% ipython --no-banner

In [1]: import numpy as np

In [2]: from numpy import linalg as LA

In [3]: np.set_printoptions(precision=2, suppress=True, linewidth=200, legacy="1.25")

In [4]: rd = lambda a: np.round(a, 2) + 0

In [5]: feats = np.load("layer5.npy")

In [6]: print(feats)
[[-10   3   0   5   7   4  -8  -2  -1   2]
 [ -2   1   1   3   2   1  -2   0  -2  -2]
 [  1   3   6   0   8   2  -3   0   3   8]
 [  2  -2   3  -1   1  -4  -4   7   2   5]
 [ -4   4  -1   3  -1   5  -3   0   5   5]
 [ -2   0  -1   4   4  -2  -9   2   2   5]
 [  4   0   4   0   5  -1  -3   2   1   6]
 [ -9  -6   3  -3   3  -3   3   2  -6  -2]
 [  2   0  -2   0  -3   1   0   3   1   3]
 [ -3   1   6   5   4   4  -2  -1   4   6]
 [ -5   1  -1   0   4  -2   1   1  -5  -4]
 [-10  -6   6  -2   8  -1   1   2 -10  -1]
 [ -8  -1  -5  -1   4  -3  -3   1  -4   0]
 [ -3   0  -2  -3   2  -3   3   1  -3  -2]
 [ -5   2   0   6   1   2  -5  -1   0  -2]
 [ -3   1  -1   3  -1   1  -3  -1   2   0]
 [  0   0   0   0   0   0   0   0   0   0]
 [ -2  -2  -2  -1   3  -1  -3   1  -3   2]
 [  1   2   3   5   4  -1  -5   2   1   1]
 [ -3   0  -2  -3   2  -3   3   1  -3  -2]
 [ -3   0  -2  -3   2  -3   3   1  -3  -2]
 [ -5   1  -1   0   4  -2   1   1  -5  -4]
 [ -5  -5   0   2   2   2  -2   0  -4   3]
 [-11  -1  -1   2   6   4  -1   2  -6   4]
 [ -6  -5   3   3   7   4  -4   0  -8   4]
 [ -8   0   2   8   4   0  -4   1  -1   0]
 [ -3   0   4   0   6   3   1   3   0  10]
 [ -6  -3   1  -6   4  -6   2   3  -5  -3]
 [ -1  -3   1  -3  -1  -2  -1   5  -1   2]
 [ -8  -4   9  -2   7   4   0  -1  -3   5]
 [-10  -3   0   8   3   4  -7  -1  -4   1]
 [ -9   3   2   8   4   4  -4   2   2   5]
 [ -3  -3   3  -3   2  -3  -1   2  -2  -1]
 [ -1  -5   5  -4  10  -5  -7   5  -4   7]
 [ -2  -1   5   8   3   2  -4   1   0   2]]

In [7]: # rows 13 and 19 are equal

In [8]: Ac = (feats - feats.mean(axis=0)) / feats.std(axis=0)

In [9]: print(np.argwhere(np.abs(Ac) > 2))
[[ 3  7]
 [ 5  6]
 [ 6  0]
 [ 8  4]
 [11  8]
 [12  2]
 [26  9]
 [27  5]
 [28  7]
 [29  2]
 [33  4]
 [33  7]]

In [10]: print(rd(Ac.std(axis=0)))
[1. 1. 1. 1. 1. 1. 1. 1. 1. 1.]

In [11]: beta = LA.lstsq(np.delete(Ac, 9, axis=1), Ac[:, 9])[0]

In [12]: print(np.abs(beta).argmax())
8

In [13]: print(rd(1 - np.var(Ac[:, 9] - np.delete(Ac, 9, axis=1) @ beta)))
1.0

In [14]: Ac = feats - feats.mean(axis=0)

In [15]: left, sv, vt = LA.svd(Ac, full_matrices=False)

In [16]: print(rd((sv ** 2).sum() ** 2 / (sv ** 4).sum()))
4.54

In [17]: print(np.abs(vt[0]).argmax())
3

In [18]: print(np.searchsorted(np.cumsum(sv ** 2) / (sv ** 2).sum(), 0.9) + 1)
6

In [19]: print((np.sign(left[:, 0]) == np.sign(left[0, 0])).astype(int))
[1 1 1 1 1 1 1 0 1 1 0 0 0 0 1 1 0 0 1 0 0 0 0 0 1 1 1 0 0 0 1 1 0 0 1]

In [20]: print(rd(Ac.mean(axis=0)))
[0. 0. 0. 0. 0. 0. 0. 0. 0. 0.]

In [21]: print(rd(np.abs(vt[-1])))
[0.08 0.4  0.24 0.04 0.44 0.38 0.07 0.29 0.45 0.37]

In [22]: print(rd(vt[0] * np.sign(vt[0, np.abs(vt[0]).argmax()])))
[ 0.11  0.26  0.12  0.52  0.    0.37 -0.39 -0.09  0.44  0.39]

In [23]: print(LA.matrix_rank(Ac))
10

In [24]: print(rd(sv))
[34.24 28.79 25.82 16.47 13.5  12.72  9.95  8.07  4.79  0.53]

In [25]: P = feats @ LA.solve(feats.T @ feats, feats.T)

In [26]: print(rd(P @ feats[:, 2]))
[ 0.  1.  6.  3. -1. -1.  4.  3. -2.  6. -1.  6. -5. -2.  0. -1.  0. -2.  3. -2. -2. -1.  0. -1.  3.  2.  4.  1.  1.  9.  0.  2.  3.  5.  5.]

In [27]: print(np.allclose(P @ P, P))
True

In [28]: print(rd(np.trace(P)))
10.0

In [29]: z = feats[:, 1] > np.median(feats[:, 1])

In [30]: r0 = feats[z].mean(axis=0) - feats[~z].mean(axis=0)

In [31]: print(rd(r0))
[ 0.    4.08 -0.06  3.45 -0.23  2.3  -1.46 -1.7   3.03 -0.55]

In [32]: print(rd((((feats - feats.mean(axis=0)) @ r0 > 0) == z).mean()))
0.74

In [33]: dist = LA.norm(feats[:, None] - feats[None], axis=-1)

In [34]: print((dist + 1e9 * np.eye(35)).round(6).argmin(axis=1))
[30 16  6 28 15 18  2 27 16 34 21  7 17 19 15 14  1 22 34 13 13 10 17 24 22 14  2  7 32 24 25 25 28  6 18]

In [35]: print(dist.shape)
(35, 35)

In [36]: print(dist[26].round(6).argsort(kind="stable")[:4])
[26  2  9  6]

In [37]: print(dist.mean(axis=1).argmax())
33
